$ python3 -q
>>> import numpy as np
>>> np.set_printoptions(suppress=True, linewidth=120)
>>> K = np.array([[2, 2, 3, 4, 3, 5], [0, 0, 5, 2, 3, 2], [2, 4, 0, 3, 3, 3]])
>>> K[:, 3] = 3 * K[:, 4]
>>> K
array([[2, 2, 3, 9, 3, 5],
       [0, 0, 5, 9, 3, 2],
       [2, 4, 0, 9, 3, 3]])
>>> B = K / np.linalg.norm(K, axis=1)
Traceback (most recent call last):
  File "<python-input-5>", line 1, in <module>
    B = K / np.linalg.norm(K, axis=1)
        ~~^~~~~~~~~~~~~~~~~~~~~~~~~~~
ValueError: operands could not be broadcast together with shapes (3,6) (3,) 
>>> B = K / np.linalg.norm(K, axis=1, keepdims=True)
>>> G = B @ B.T
>>> print(G[2].round(1))
[0.9 0.8 1. ]
>>> np.round(np.linalg.norm(B, axis=1), 1)
array([1., 1., 1.])
>>> print(np.argwhere(np.triu(np.abs(G) > 0.95, 1)))
[]
>>> (np.abs(G) > 0.9).astype(int)
array([[1, 1, 1],
       [1, 1, 0],
       [1, 0, 1]])
>>> rng = np.random.default_rng(54400)
>>> B = K + rng.integers(-2, 3, (3, 1)) @ rng.integers(-2, 3, (1, 6))
>>> B
array([[ 4,  4,  1,  5,  1,  1],
       [ 0,  0,  5,  9,  3,  2],
       [ 0,  2,  2, 13,  5,  7]])
>>> np.linalg.matrix_rank(B - K, tol=1e-8)
np.int64(1)
>>> np.abs(B - K).sum(axis=1)
array([16,  0, 16])
>>> A = np.loadtxt("out9.csv", delimiter=",")
>>> print(A.round(1) + 0)
[[ 0.5 -0.1 -0.5 -0.1 -0.5 -0.5 -0.1]
 [-0.1  1.  -0.1  0.  -0.1 -0.1  0. ]
 [-0.5 -0.1  0.5 -0.1 -0.5 -0.5 -0.1]
 [-0.1  0.  -0.1  1.  -0.1 -0.1  0. ]
 [-0.5 -0.1 -0.5 -0.1  0.5 -0.5 -0.1]
 [-0.5 -0.1 -0.5 -0.1 -0.5  0.5 -0.1]
 [-0.1  0.  -0.1  0.  -0.1 -0.1  1. ]]
>>> # equal to its transpose
>>> T = np.stack([K, -2 * K, K[::-1]])
>>> (T @ K.T).shape
(3, 3, 3)
>>> T.shape
(3, 3, 6)
>>> print(np.linalg.matrix_rank(T.reshape(3, -1)))
2
>>> J = np.load("sample12.npy")
>>> print(J)
[[ 69.  -74.9  33.   15.1  24.   57.   27. ]
 [ 77.  -76.1  32.2  17.   32.   48.8  36.2]
 [-93.   78.  -30.1 -21.1 -48.2 -32.9 -54. ]
 [-15.9   2.    2.   -3.9 -16.   16.1 -18.1]]
>>> T = np.stack([J, 2 * J, J[::-1]])
>>> np.round(np.linalg.norm(T, axis=(1, 2)), 1)
array([239.9, 479.7, 239.9])
>>> T.shape
(3, 4, 7)
>>> print(np.linalg.matrix_rank(T))
[4 4 4]
>>> np.linalg.matrix_rank(T.reshape(3, -1))
np.int64(2)
>>> np.round(np.einsum("bij,cij->bc", T, T), 1)
array([[ 57528.7, 115057.3, -41444.5],
       [115057.3, 230114.6, -82888.9],
       [-41444.5, -82888.9,  57528.7]])
>>> ang = np.radians(36)
>>> R = np.eye(7)
>>> R[3, 3] = R[6, 6] = np.cos(ang)
>>> R[3, 6], R[6, 3] = -np.sin(ang), np.sin(ang)
>>> print(R.round(1))
[[ 1.   0.   0.   0.   0.   0.   0. ]
 [ 0.   1.   0.   0.   0.   0.   0. ]
 [ 0.   0.   1.   0.   0.   0.   0. ]
 [ 0.   0.   0.   0.8  0.   0.  -0.6]
 [ 0.   0.   0.   0.   1.   0.   0. ]
 [ 0.   0.   0.   0.   0.   1.   0. ]
 [ 0.   0.   0.   0.6  0.   0.   0.8]]
>>> B = J @ R.T
>>> np.allclose(J @ J.T, B @ B.T)
True
>>> np.round(np.abs(B - J).max(axis=0), 1)
array([ 0. ,  0. ,  0. , 35.8,  0. ,  0. ,  3.7])
>>> np.argsort(-np.linalg.norm(J, axis=0).round(6), kind="stable")[:3]
array([0, 1, 5])
>>> round(float(np.linalg.norm(J, 2) / np.linalg.norm(J)), 1)
1.0
>>> np.linalg.matrix_rank(J, rtol=0.1)
np.int64(2)
>>> np.linalg.cond(J) > 100
np.True_
>>> [round(float(x), 1) for x in np.linalg.svd(J, compute_uv=False)[:3]]
[235.7, 44.3, 0.3]
>>> def softmax(z):
...     e = np.exp(z - z.max(axis=-1, keepdims=True))
...     return e / e.sum(axis=-1, keepdims=True)
... 
>>> np.round(softmax(J[1] + -1), 1) + 0
array([1., 0., 0., 0., 0., 0., 0.])
>>> att = J @ J.T / np.sqrt(7)
>>> np.round(softmax(att), 1) + 0
array([[0., 1., 0., 0.],
       [0., 1., 0., 0.],
       [0., 0., 1., 0.],
       [0., 0., 1., 0.]])
>>> softmax(att)[1] @ J
array([ 77. , -76.1,  32.2,  17. ,  32. ,  48.8,  36.2])
>>> softmax(att).round(6).argmax(axis=1)
array([1, 1, 2, 2])
>>> B = J / np.sqrt((J ** 2).mean(axis=1, keepdims=True))
>>> print(np.linalg.matrix_rank(B) == np.linalg.matrix_rank(J))
True
>>> B[2].round(1)
array([-1.6,  1.4, -0.5, -0.4, -0.9, -0.6, -1. ])
>>> np.round(np.linalg.norm(B, axis=1), 1)
array([2.6, 2.6, 2.6, 2.6])
>>> M = np.load("a.npy")
>>> M
array([[ 0.6,  0.4, -0.1,  0.5],
       [ 2.7,  1.8,  0. ,  2.7],
       [-2.8, -1.8, -0.1, -2.6],
       [ 3.6,  2.3,  0. ,  3.4],
       [ 6. ,  3.9,  0.1,  5.9],
       [-2.9, -2. ,  0.2, -2.9],
       [-0.8, -0.4, -0.1, -0.5],
       [-4.5, -3.1,  0.1, -4.7],
       [-0.1, -0.1,  0.2,  0.1],
       [-3.8, -2.6,  0. , -3.9],
       [ 0.8,  0.6,  0. ,  0.8],
       [ 1.6,  1. ,  0.1,  1.7],
       [ 4.3,  3. , -0.1,  4.4],
       [ 4.3,  2.7,  0.1,  4.2],
       [ 3.1,  2.1, -0.1,  3.3],
       [-0.6, -0.4, -0.2, -0.5],
       [-1.3, -0.8, -0.1, -1.4],
       [ 2.9,  1.8,  0.1,  2.7],
       [-4.4, -2.8,  0. , -4.3],
       [ 3.3,  2.3, -0.1,  3.4],
       [ 1. ,  0.9,  0.1,  1.3],
       [-4.5, -3.1, -0.1, -4.7],
       [ 7.1,  4.8,  0. ,  7.2],
       [ 5.7,  3.6, -0.1,  5.5],
       [ 0.1, -0.1, -0.1,  0.1],
       [-3.8, -2.8,  0.1, -4. ],
       [ 3.7,  2.6,  0.2,  3.8],
       [ 0.7,  0.6,  0. ,  0.8],
       [ 0.8,  0.4,  0. ,  0.5]])
>>> lab = M[:, 2] > np.median(M[:, 2])
>>> r0 = M[lab].mean(axis=0) - M[~lab].mean(axis=0)
>>> round(float((((M - M.mean(axis=0)) @ r0 > 0) == lab).mean()), 1)
0.6
>>> print(r0.round(1) + 0)
[0.1 0.  0.2 0. ]
>>> ((M - M.mean(axis=0)) @ r0 > 0).astype(int)
array([0, 1, 0, 1, 1, 0, 0, 0, 0, 0, 0, 1, 1, 1, 1, 0, 0, 1, 0, 1, 1, 0, 1, 1, 0, 0, 1, 0, 0])
>>> cen = M - M.mean(axis=0)
>>> Uu, sv, Vh = np.linalg.svd(cen, full_matrices=False)
>>> np.round((sv ** 2).sum() ** 2 / (sv ** 4).sum(), 1)
np.float64(1.0)
>>> (np.sign(Uu[:, 0]) == np.sign(Uu[0, 0])).astype(int)
array([1, 0, 1, 0, 0, 1, 1, 1, 1, 1, 0, 0, 0, 0, 0, 1, 1, 0, 1, 0, 0, 1, 0, 0, 1, 1, 0, 1, 1])
>>> np.round(sv ** 2 / (sv ** 2).sum(), 1) + 0
array([1., 0., 0., 0.])
>>> np.linalg.matrix_rank(cen)
np.int64(4)
>>> print(np.round(np.abs(Vh[-1]), 1) + 0)
[0.  0.8 0.2 0.6]
>>> np.searchsorted(np.cumsum(sv ** 2) / (sv ** 2).sum(), 0.9) + 1
np.int64(1)
>>> np.round(Vh[0] * np.sign(Vh[0, np.abs(Vh[0]).argmax()]), 1) + 0
array([0.6, 0.4, 0. , 0.6])
>>> cen = M - M.mean(axis=0)
>>> vecs = np.linalg.svd(cen)[2][:1]
>>> B = cen - cen @ vecs.T @ vecs
>>> np.round(B.std(axis=0), 1)
array([0.1, 0.1, 0.1, 0.1])
>>> print(np.round(np.cov(cen @ vecs.T, rowvar=False), 1))
27.6
>>> print(np.linalg.norm(B, axis=1).round(6).argmax())
20
>>> W0 = np.loadtxt("case13.csv", delimiter=",")
>>> W0
array([[2., 4., 0., 0., 0., 0.],
       [4., 3., 4., 0., 0., 0.],
       [0., 4., 0., 4., 0., 0.],
       [0., 0., 4., 1., 4., 0.],
       [0., 0., 0., 4., 3., 4.],
       [0., 0., 0., 0., 4., 3.]])
>>> # equal to its transpose
>>> np.round(softmax(10 * W0[0]), 1) + 0
array([0., 1., 0., 0., 0., 0.])
>>> np.round(softmax(W0[0] + -1), 1) + 0
array([0.1, 0.8, 0. , 0. , 0. , 0. ])
>>> np.round(softmax(W0).sum(axis=1), 1)
array([1., 1., 1., 1., 1., 1.])
>>> att = W0 @ W0.T / np.sqrt(6)
>>> np.round(softmax(att), 1) + 0
array([[0.5, 0.5, 0.1, 0. , 0. , 0. ],
       [0. , 1. , 0. , 0. , 0. , 0. ],
       [0. , 0. , 1. , 0. , 0. , 0. ],
       [0. , 0. , 0. , 1. , 0. , 0. ],
       [0. , 0. , 0. , 0. , 1. , 0. ],
       [0. , 0. , 0. , 0. , 0.4, 0.6]])
